In [1]: import numpy as np

In [2]: import numpy.linalg as la

In [3]: np.set_printoptions(precision=2, suppress=True, linewidth=200)

In [4]: m1 = np.loadtxt("test16.csv", delimiter=",")

In [5]: m1.round(2) + 0
Out[5]: 
array([[ 0.02, -0.08,  0.05,  0.03, -0.09,  0.  , -0.05, -0.02, -0.05],
       [-0.08,  0.31, -0.18, -0.02,  0.34, -0.12,  0.15, -0.06,  0.13],
       [ 0.05, -0.18,  0.11,  0.03, -0.2 ,  0.05, -0.09,  0.02, -0.09],
       [ 0.03, -0.02,  0.03,  0.27, -0.03, -0.25, -0.08, -0.3 , -0.19],
       [-0.09,  0.34, -0.2 , -0.03,  0.38, -0.12,  0.17, -0.05,  0.16],
       [ 0.  , -0.12,  0.05, -0.25, -0.12,  0.29,  0.01,  0.31,  0.12],
       [-0.05,  0.15, -0.09, -0.08,  0.17,  0.01,  0.09,  0.05,  0.11],
       [-0.02, -0.06,  0.02, -0.3 , -0.05,  0.31,  0.05,  0.35,  0.18],
       [-0.05,  0.13, -0.09, -0.19,  0.16,  0.12,  0.11,  0.18,  0.18]])

In [6]: np.allclose(m1[:-1].T @ la.lstsq(m1[:-1].T, m1[-1])[0], m1[-1])
Out[6]: True

In [7]: np.abs(np.diag(la.qr(m1)[1])) > 1e-9
Out[7]: array([ True,  True, False, False, False, False, False, False, False])

In [8]: np.round(m1 @ la.pinv(m1) @ m1, 2) + 0
Out[8]: 
array([[ 0.02, -0.08,  0.05,  0.03, -0.09,  0.  , -0.05, -0.02, -0.05],
       [-0.08,  0.31, -0.18, -0.02,  0.34, -0.12,  0.15, -0.06,  0.13],
       [ 0.05, -0.18,  0.11,  0.03, -0.2 ,  0.05, -0.09,  0.02, -0.09],
       [ 0.03, -0.02,  0.03,  0.27, -0.03, -0.25, -0.08, -0.3 , -0.19],
       [-0.09,  0.34, -0.2 , -0.03,  0.38, -0.12,  0.17, -0.05,  0.16],
       [ 0.  , -0.12,  0.05, -0.25, -0.12,  0.29,  0.01,  0.31,  0.12],
       [-0.05,  0.15, -0.09, -0.08,  0.17,  0.01,  0.09,  0.05,  0.11],
       [-0.02, -0.06,  0.02, -0.3 , -0.05,  0.31,  0.05,  0.35,  0.18],
       [-0.05,  0.13, -0.09, -0.19,  0.16,  0.12,  0.11,  0.18,  0.18]])

In [9]: x0 = np.array([-3, 2, -3, 2, -3, -1, -1, 3, -2])

In [10]: np.round(np.trace(m1), 2)
Out[10]: np.float64(2.0)

In [11]: B = m1 / np.sqrt((m1 ** 2).mean(axis=1, keepdims=True))

In [12]: print(la.matrix_rank(B) == la.matrix_rank(m1))
True

In [13]: la.matrix_rank(m1 - m1.mean(axis=1, keepdims=True))
Out[13]: np.int64(2)

In [14]: la.norm(B, axis=1)
Out[14]: array([3., 3., 3., 3., 3., 3., 3., 3., 3.])

In [15]: left, s, vt = la.svd(m1)

In [16]: s.round(2) + 0
Out[16]: array([1., 1., 0., 0., 0., 0., 0., 0., 0.])

In [17]: B = left[:, :2] @ np.diag(s[:2]) @ vt[:2]

In [18]: la.matrix_rank(m1, rtol=0.05)
Out[18]: np.int64(2)

In [19]: print(round(float(la.norm(m1 - B) / la.norm(m1)), 2))
0.0

In [20]: round(la.norm(m1 - B, 2), 2), np.round(s[2], 2)
Out[20]: (np.float64(0.0), np.float64(0.0))

In [21]: print(round(float(np.abs(m1 - B).max()), 2))
0.0

In [22]: w, vecs = la.eigh(m1)

In [23]: x0 = np.array([0, 1, 1, 1, 1, 0, 2, 2, 2])

In [24]: np.round(np.abs(m1).sum(axis=1).max(), 2), round(float(np.abs(w).max()), 2)
Out[24]: (np.float64(1.53), 1.0)

In [25]: np.round(x0 @ m1 @ x0, 2)
Out[25]: np.float64(5.16)

In [26]: np.round(x0 @ m1 @ x0 / (x0 @ x0), 2), round(float(w[0]), 2), round(float(w[-1]), 2)
Out[26]: (np.float64(0.32), -0.0, 1.0)

In [27]: A = np.load("dump.npy")

In [28]: A
Out[28]: 
array([[ 1, -2,  4, -8],
       [ 1, -1,  1, -1],
       [ 1,  0,  0,  0],
       [ 1,  1,  1,  1],
       [ 1,  2,  4,  8]])

In [29]: x0 = np.array([0, 1, -1, 1])

In [30]: A @ (2 * x0)
Out[30]: array([-28,  -6,   0,   2,  12])

In [31]: print(A @ np.eye(4)[2])
[4. 1. 0. 1. 4.]

In [32]: (A * x0).sum(axis=1)
Out[32]: array([-14,  -3,   0,   1,   6])

In [33]: (A @ x0).argmax()
Out[33]: np.int64(4)

In [34]: print(A @ np.ones(4))
[-5.  0.  1.  4. 15.]
